>>> import numpy as np
>>> import numpy.linalg as la
>>> np.set_printoptions(precision=1, suppress=True, linewidth=120, floatmode="fixed")
>>> M = np.load("data.npy")
>>> M
array([[ 0.2,  2.4,  4.1,  0.4, -0.9],
       [ 0.1, -0.6,  0.5, -0.1,  0.3],
       [-0.2,  2.3,  0.1,  0.4, -1.1],
       [ 0.2,  2.1, -0.6, -0.1, -0.8]])
>>> rank = la.matrix_rank(M)
>>> rank
np.int64(3)
>>> null = la.svd(M)[2][rank:].T
>>> np.round(M @ null, 1) + 0
array([[0.0, 0.0],
       [0.0, 0.0],
       [0.0, 0.0],
       [0.0, 0.0]])
>>> la.matrix_rank(M.T @ M), la.matrix_rank(M @ M.T)
(np.int64(3), np.int64(3))
>>> [int(la.matrix_rank(np.delete(M, i, axis=0))) for i in range(4)]
[3, 3, 3, 3]
>>> np.round(null @ null.T, 1) + 0
array([[ 0.6, -0.1, -0.1,  0.5, -0.2],
       [-0.1,  0.1,  0.0,  0.0,  0.3],
       [-0.1,  0.0,  0.0, -0.1,  0.0],
       [ 0.5,  0.0, -0.1,  0.5,  0.2],
       [-0.2,  0.3,  0.0,  0.2,  0.8]])
>>> [int(la.matrix_rank(M[:i])) for i in range(1, len(M) + 1)]
[1, 2, 3, 3]
>>> np.allclose(M[:-1].T @ la.lstsq(M[:-1].T, M[-1])[0], M[-1])
True
>>> np.round(np.trace(la.pinv(M) @ M), 1)
np.float64(3.0)
>>> try:
...     la.inv(M)
... except la.LinAlgError as e:
...     print(repr(e))
... 
LinAlgError('Last 2 dimensions of the array must be square')
>>> la.lstsq(M[:-1].T, M[-1])[2]
np.int32(3)
